$ ipython --no-banner

In [1]: import numpy as np

In [2]: np.set_printoptions(precision=2, suppress=True, linewidth=100, legacy="1.25")

In [3]: feats = np.array([[3, 3, 3, 3], [3, 6, 6, 6], [3, 6, 9, 9], [3, 6, 9, 12]])

In [4]: q, evecs = np.linalg.qr(feats[:, :1])[0], np.linalg.qr(feats[:, 1:])[0]

In [5]: sigma = np.linalg.svd(q.T @ evecs, compute_uv=False)

In [6]: sigma
Out[6]: array([0.97])

In [7]: np.degrees(np.arccos(sigma.clip(0, 1)))
Out[7]: array([12.92])

In [8]: rng = np.random.default_rng(51)

In [9]: M2 = feats + rng.integers(-2, 3, (4, 1)) @ rng.integers(-2, 3, (1, 4))

In [10]: M2
Out[10]: 
array([[ 4,  4,  4,  4],
       [ 1,  4,  4,  4],
       [ 1,  4,  7,  7],
       [ 4,  7, 10, 13]])

In [11]: np.linalg.matrix_rank(M2 - feats, tol=1e-8)
Out[11]: 1

In [12]: E = np.loadtxt("sample16.csv", delimiter=",")

In [13]: E
Out[13]: 
array([[ 3.,  4., -1., -3.],
       [ 0.,  0., -1.,  1.],
       [ 0., -2., -1., -1.],
       [ 0., -2.,  2.,  2.]])

In [14]: q, evecs = np.linalg.qr(E[:, :1])[0], np.linalg.qr(E[:, 1:])[0]

In [15]: sigma = np.linalg.svd(q.T @ evecs, compute_uv=False)

In [16]: round(np.linalg.norm(q @ q.T - evecs @ evecs.T, 2), 2)
Out[16]: 1.0

In [17]: sigma
Out[17]: array([0.87])

In [18]: x = np.array([-2, 2, -3, 0])

In [19]: target = E @ x

In [20]: print(target)
[  5.   3.  -1. -10.]

In [21]: print(np.linalg.solve(E.T, E[2]))
[ 0. -0.  1.  0.]

In [22]: np.linalg.solve(E, E[:, 0])
Out[22]: array([ 1., -0.,  0.,  0.])

In [23]: np.round(np.linalg.solve(E, target + E[:, 1]), 2) + 0
Out[23]: array([-2.,  3., -3.,  0.])

In [24]: W0 = np.load("out5.npy")

In [25]: print(W0)
[[-0.32  0.8   0.8 ]
 [ 0.4  -1.   -1.  ]
 [ 0.    0.    0.  ]]

In [26]: # rank 1

In [27]: np.abs(np.diag(np.linalg.qr(W0)[1])) > 1e-9
Out[27]: array([ True, False, False])

In [28]: np.linalg.lstsq(W0[:-1].T, W0[-1])[2]
Out[28]: 1

In [29]: round(np.trace(np.linalg.pinv(W0) @ W0), 2)
Out[29]: 1.0

In [30]: np.linalg.inv(W0)
LinAlgError: Singular matrix


In [31]: mat = np.load("dump.npy")

In [32]: mat
Out[32]: 
array([[-1.  , -0.06,  0.06],
       [ 0.  , -0.73, -0.69],
       [ 0.08, -0.69,  0.72]])

In [33]: U, sigma = np.linalg.svd(mat)
ValueError: too many values to unpack (expected 2)


In [34]: U, sigma, VT = np.linalg.svd(mat, full_matrices=False)

In [35]: np.round(U.T @ U, 2) + 0
Out[35]: 
array([[1., 0., 0.],
       [0., 1., 0.],
       [0., 0., 1.]])

In [36]: np.allclose(U * sigma @ VT, mat)
Out[36]: True

In [37]: print(round(np.sqrt((sigma ** 2).sum()), 2), round(float(np.linalg.norm(mat)), 2))
1.73 1.73

In [38]: sigma
Out[38]: array([1., 1., 1.])

In [39]: U.shape, sigma.shape, VT.shape
Out[39]: ((3, 3), (3,), (3, 3))

In [40]: sigma / sigma[0]
Out[40]: array([1., 1., 1.])

In [41]: np.cumsum(sigma ** 2) / np.sum(sigma ** 2)
Out[41]: array([0.33, 0.67, 1.  ])

In [42]: A = np.load("data.npy")

In [43]: A
Out[43]: 
array([[0.6 , 0.2 , 0.2 , 0.  ],
       [0.  , 0.75, 0.25, 0.  ],
       [0.2 , 0.4 , 0.2 , 0.2 ],
       [0.2 , 0.2 , 0.  , 0.6 ]])

In [44]: # rows sum to 1

In [45]: M2 = np.linalg.inv(A)

In [46]: np.round(np.linalg.cond(A), 2)
Out[46]: 22.66

In [47]: print((np.abs(M2) > 1e-9).astype(int))
[[1 1 1 1]
 [1 1 1 1]
 [1 1 1 1]
 [1 1 1 1]]

In [48]: np.round(A @ M2, 2) + 0
Out[48]: 
array([[1., 0., 0., 0.],
       [0., 1., 0., 0.],
       [0., 0., 1., 0.],
       [0., 0., 0., 1.]])

In [49]: x = np.array([-1, 1, 1, 0])

In [50]: target = A @ x

In [51]: target
Out[51]: array([-0.2,  1. ,  0.4,  0. ])

In [52]: np.round(np.linalg.solve(A, A[:, 0]), 2) + 0
Out[52]: array([1., 0., 0., 0.])

In [53]: np.round(np.linalg.solve(A, target), 2) + 0
Out[53]: array([-1.,  1.,  1.,  0.])

In [54]: print(np.linalg.solve(A.T, A[3]))
[0. 0. 0. 1.]

In [55]: print(np.round(np.linalg.solve(A, -1 * target), 2) + 0)
[ 1. -1. -1.  0.]

In [56]: x = np.array([3, -3, 1, 0])

In [57]: target = A @ x

In [58]: beta, lr = np.zeros(4), 1 / np.linalg.norm(A, 2) ** 2

In [59]: for i in range(300):
    ...:     beta -= lr * A.T @ (A @ beta - target)
    ...:     if i % 50 == 0: print(i, round(np.linalg.norm(A @ beta - target), 2))
    ...: 
0 1.66
50 0.05
100 0.05
150 0.04
200 0.04
250 0.04

In [60]: print(beta)
[ 3.15 -2.77  0.37 -0.11]

In [61]: np.sort(np.abs(np.linalg.eigvals(A)))[::-1]
Out[61]: array([1.  , 0.55, 0.55, 0.05])

In [62]: np.linalg.matrix_power(A, 100)
Out[62]: 
array([[0.15, 0.54, 0.21, 0.1 ],
       [0.15, 0.54, 0.21, 0.1 ],
       [0.15, 0.54, 0.21, 0.1 ],
       [0.15, 0.54, 0.21, 0.1 ]])

In [63]: A.sum(axis=1)
Out[63]: array([1., 1., 1., 1.])

In [64]: np.linalg.matrix_power(A, 2)
Out[64]: 
array([[0.4 , 0.35, 0.21, 0.04],
       [0.05, 0.66, 0.24, 0.05],
       [0.2 , 0.46, 0.18, 0.16],
       [0.24, 0.31, 0.09, 0.36]])

In [65]: p = np.eye(4)[1]

In [66]: for _ in range(3):
    ...:     p = p @ A
    ...:     print(p.round(2))
    ...: 
[0.   0.75 0.25 0.  ]
[0.05 0.66 0.24 0.05]
[0.09 0.61 0.22 0.08]

In [67]: r0 = np.array([2, 3, 4]) + 0.5

In [68]: m1 = np.outer(r0, r0) / (r0 @ r0)

In [69]: m1
Out[69]: 
array([[0.16, 0.23, 0.29],
       [0.23, 0.32, 0.41],
       [0.29, 0.41, 0.52]])

In [70]: # rank 1

In [71]: U, sigma, VT = np.linalg.svd(m1)

In [72]: evecs = VT[:(sigma > 1e-8).sum()]

In [73]: x = m1[2] + -3 * m1[0] + rng.integers(2) * np.eye(3)[0]

In [74]: x
Out[74]: array([ 0.81, -0.27, -0.35])

In [75]: np.linalg.matrix_rank(np.vstack([m1, x]))
Out[75]: 2

In [76]: np.zeros(3, 3)
TypeError: Cannot interpret '3' as a data type


In [77]: print(np.round(np.abs(m1).max(), 2))
0.52

In [78]: round(float(np.linalg.norm(m1)), 2)
Out[78]: 1.0

In [79]: print(np.unravel_index(np.abs(m1).argmax(), m1.shape))
(2, 2)

In [80]: m1[3]
IndexError: index 3 is out of bounds for axis 0 with size 3


In [81]: (m1 - m1.T) / 2
Out[81]: 
array([[0., 0., 0.],
       [0., 0., 0.],
       [0., 0., 0.]])

In [82]: np.allclose(m1 @ m1.T, m1.T @ m1)
Out[82]: True

In [83]: (m1 + m1.T) / 2
Out[83]: 
array([[0.16, 0.23, 0.29],
       [0.23, 0.32, 0.41],
       [0.29, 0.41, 0.52]])

In [84]: np.trace(m1)
Out[84]: 1.0

In [85]: K = np.load("mat.npy")

In [86]: K
Out[86]: 
array([[17, 18,  8,  1],
       [18, 36, 28,  6],
       [ 8, 28, 54,  5],
       [ 1,  6,  5,  2]])

In [87]: r0 = np.array([-1, 1])

In [88]: np.array([np.convolve(row, r0, "same") for row in K])
Out[88]: 
array([[-17,  -1,  10,   7],
       [-18, -18,   8,  22],
       [ -8, -20, -26,  49],
       [ -1,  -5,   1,   3]])

In [89]: print(np.convolve(K[3], r0))
[-1 -5  1  3  2]

In [90]: np.polyval(r0, K[3])
Out[90]: array([ 0, -5, -4, -1])

In [91]: U, sigma, VT = np.linalg.svd(W0)

In [92]: evecs = VT[:(sigma > 1e-8).sum()]

In [93]: x = W0[1] + -1 * W0[2] + rng.integers(2) * np.eye(3)[1]

In [94]: x
Out[94]: array([ 0.4,  0. , -1. ])

In [95]: evecs.T @ evecs
Out[95]: 
array([[ 0.07, -0.19, -0.19],
       [-0.19,  0.46,  0.46],
       [-0.19,  0.46,  0.46]])

In [96]: np.linalg.matrix_rank(np.vstack([W0, x]))
Out[96]: 2
